>>> import numpy as np
>>> from numpy import linalg as LA
>>> np.set_printoptions(precision=2, suppress=True, linewidth=100)
>>> W2 = np.sign(np.array([[2, 0, 1, 2], [-1, 1, -2, 1], [-2, -1, -1, -1], [-1, -1, 2, 2]]))
>>> B = (np.tril(W2, -1) + np.eye(4)) @ (np.triu(W2, 1) + np.eye(4))
>>> evals = np.array([1, 1, 1, 0])
>>> W0 = np.rint(B * evals @ LA.inv(B)) + 0
>>> print(W0)
[[ 1.  0.  1. -1.]
 [ 0.  1.  0.  0.]
 [ 0.  0. -2.  3.]
 [ 0.  0. -2.  3.]]
>>> # 2 groups of indices that never mix
>>> print(np.round(LA.det(W0), 2))
0.0
>>> U, s, Vt = LA.svd(W0)
>>> evecs = Vt[:(s > 1e-8).sum()]
>>> rng = np.random.default_rng(973658)
>>> x0 = W0[2] + 2 * W0[3] + rng.integers(2) * np.eye(4)[2]
>>> print(x0)
[ 0.  0. -5.  9.]
>>> print(np.diag(evecs.T @ evecs))
[0.93 1.   0.36 0.71]
>>> print(LA.matrix_rank(np.vstack([W0, x0])))
4
>>> print(np.kron(np.eye(2, dtype=int), W0))
[[ 1.  0.  1. -1.  0.  0.  0. -0.]
 [ 0.  1.  0.  0.  0.  0.  0.  0.]
 [ 0.  0. -2.  3.  0.  0. -0.  0.]
 [ 0.  0. -2.  3.  0.  0. -0.  0.]
 [ 0.  0.  0. -0.  1.  0.  1. -1.]
 [ 0.  0.  0.  0.  0.  1.  0.  0.]
 [ 0.  0. -0.  0.  0.  0. -2.  3.]
 [ 0.  0. -0.  0.  0.  0. -2.  3.]]
>>> print(np.einsum("ij,ji->", W0, W0))
3.0
>>> print(np.round(LA.det(2 * W0), 2), round(LA.det(W0), 2))
0.0 0.0
>>> F = np.load("case11.npy")
>>> print(F)
[[-0.99  0.73 -0.77  0.76]
 [ 1.   -1.    0.98 -0.99]
 [-0.12  0.54 -0.24  0.35]
 [ 0.99  0.77  0.24  0.18]
 [ 0.98 -0.94  0.82 -0.87]
 [ 0.99 -0.89  0.82 -0.85]
 [ 0.99 -0.83  0.77 -0.79]
 [-0.89 -0.93  0.24 -0.62]
 [ 0.42  0.98 -0.58  0.82]
 [ 0.74  0.64 -0.03  0.26]
 [-1.   -0.15 -0.86  0.67]
 [-0.58  0.98 -0.73  0.87]
 [-0.95  0.88 -0.73  0.79]
 [ 0.98 -0.29  0.58 -0.49]
 [-1.    0.92 -0.87  0.89]
 [-0.52 -0.92  0.4  -0.67]
 [-0.7  -0.09 -0.18  0.09]
 [ 0.72  0.97 -0.49  0.79]
 [ 0.94  0.98 -0.35  0.76]]
>>> W2 = F[[12, 14]].astype(float)
>>> for _ in range(5):
...     idx = LA.norm(F[:, None] - W2, axis=-1).argmin(axis=1)
...     W2 = np.array([F[idx == j].mean(axis=0) for j in range(2)])
... 
>>> print(idx)
[1 0 1 0 0 0 0 0 1 1 1 1 1 0 1 0 1 1 1]
>>> print(np.bincount(idx))
[ 8 11]
>>> B = F / LA.norm(F, axis=1, keepdims=True)
>>> gram = B @ B.T
>>> print(LA.norm(B, axis=1))
[1. 1. 1. 1. 1. 1. 1. 1. 1. 1. 1. 1. 1. 1. 1. 1. 1. 1. 1.]
>>> print((gram - 2 * np.eye(19)).round(6).argmax(axis=1))
[14  4 11  9  5  4  5 15 17  3 16 14 14  6 12  7 10 18 17]
>>> print(round(float(np.degrees(np.arccos(np.clip(gram[10, 11], -1, 1)))), 2))
46.58
>>> Ac = F - F.mean(axis=0)
>>> U, s, Vt = LA.svd(Ac, full_matrices=False)
>>> print(LA.matrix_rank(Ac))
4
>>> print(np.abs(U[:, 0]).argmax())
1
>>> print(np.abs(Vt[-1]))
[0.1  0.18 0.67 0.71]
>>> print(np.abs(Vt[0]).argmax())
1
>>> print(np.round((s ** 2).sum() ** 2 / (s ** 4).sum(), 2))
1.69
>>> idx = F[:, 2] > np.median(F[:, 2])
>>> r0 = F[idx].mean(axis=0) - F[~idx].mean(axis=0)
>>> print(idx.astype(int))
[0 1 0 1 1 1 1 1 0 1 0 0 0 1 0 1 0 0 0]
>>> print(r0)
[ 0.91 -1.16  1.12 -1.22]
>>> print(((F - F.mean(axis=0)) @ r0 > 0).astype(int))
[0 1 0 1 1 1 1 1 0 0 0 0 0 1 0 1 0 0 0]
>>> B = F / np.sqrt((F ** 2).mean(axis=1, keepdims=True))
>>> print(B[3])
[1.54 1.19 0.37 0.28]
>>> m1 = np.loadtxt("x.csv", delimiter=",")
>>> print(m1)
[[-0.17  0.11  0.44  0.09  0.11 -0.17]
 [ 0.1  -0.34  0.4   0.14  0.48  0.47]
 [ 0.    0.17 -0.35 -0.2  -0.21  0.15]
 [ 0.35  0.12  0.42 -0.17 -0.59  0.23]
 [-0.41 -0.12 -0.2  -0.07 -0.13  0.59]
 [ 0.24  0.06 -0.16  0.19 -0.25  0.07]
 [-0.14 -0.36  0.17 -0.4  -0.09 -0.51]
 [ 0.03 -0.2  -0.12 -0.77  0.18  0.16]
 [ 0.59 -0.49 -0.01  0.04 -0.12  0.04]
 [-0.48 -0.49  0.15  0.2  -0.47  0.02]
 [ 0.1  -0.41 -0.46  0.28  0.06 -0.16]]
>>> x0 = np.array([1, 3, 1, 0, 1, 1])
>>> target = m1 @ x0
>>> print(np.round(LA.lstsq(m1, target)[0], 2) + 0)
[1. 3. 1. 0. 1. 1.]
>>> target = target + 0.02 * rng.normal(size=11)
>>> print(target)
[ 0.5   0.47  0.08  0.76 -0.51  0.05 -1.66 -0.35 -1.01 -2.21 -1.64]
>>> coef, *_ = LA.lstsq(m1, target)
>>> print(np.round(m1.T @ (target - m1 @ coef), 2) + 0)
[0. 0. 0. 0. 0. 0.]
>>> print(coef)
[0.98 2.97 0.99 0.01 1.02 1.  ]
>>> print(coef.round())
[1. 3. 1. 0. 1. 1.]
>>> K = np.load("mat.npy")
>>> print(K)
[[ 2  3 -4  1  6  7  6 -2 -4 -3  1]
 [ 1  4  0 -5  4  0 -4 -9  8  5  1]
 [ 2 -1 -7  7  0  9 -4  1 -9 -7 -2]
 [-7  8 -4 -3 -8 -7  1 -7  1 -3 -4]
 [-2  8  1  0 -5  9  4  5  5 -6  1]
 [ 9  9  4  7 -7 -8 -9  5  5  4  6]
 [-9 -2  3 -3 -9 -8  5  7  6 -2 -3]
 [-1  8 -1 -6 -6 -7 -2 -1 -1  8  2]
 [ 4 -5  1  8 -3  3  5 -9  3  1  3]
 [-9  2  3 -7  2 -9 -4  8  5  1  0]
 [ 3  8 -6  1 -6  8 -4  1  5 -3  9]]
>>> print(LA.cond(W0) > 100)
True
>>> print(round(float(LA.norm(W0, 2) / LA.norm(W0)), 2))
0.97
>>> print(np.argsort(-LA.norm(W0, axis=0).round(6), kind="stable")[:3])
[3 2 0]
>>> M = np.loadtxt("a.csv", delimiter=",")
>>> print(M)
[[ 1.44  0.83  0.75  0.82]
 [-1.33  0.77  0.35  1.23]
 [-0.22 -1.08  1.67 -0.04]
 [-0.33  1.24  0.73 -1.34]]
>>> print(round(float(LA.det(M[::-1])), 2))
-16.0
>>> print(round(float(np.einsum("ii->", M)), 2))
2.53
>>> T = np.stack([M, 3 * M, M[::-1]])
>>> print(LA.norm(T, axis=(1, 2)))
[ 4. 12.  4.]
>>> print(LA.det(T))
[  -16. -1296.   -16.]
>>> print((T @ M.T).shape)
(3, 4, 4)
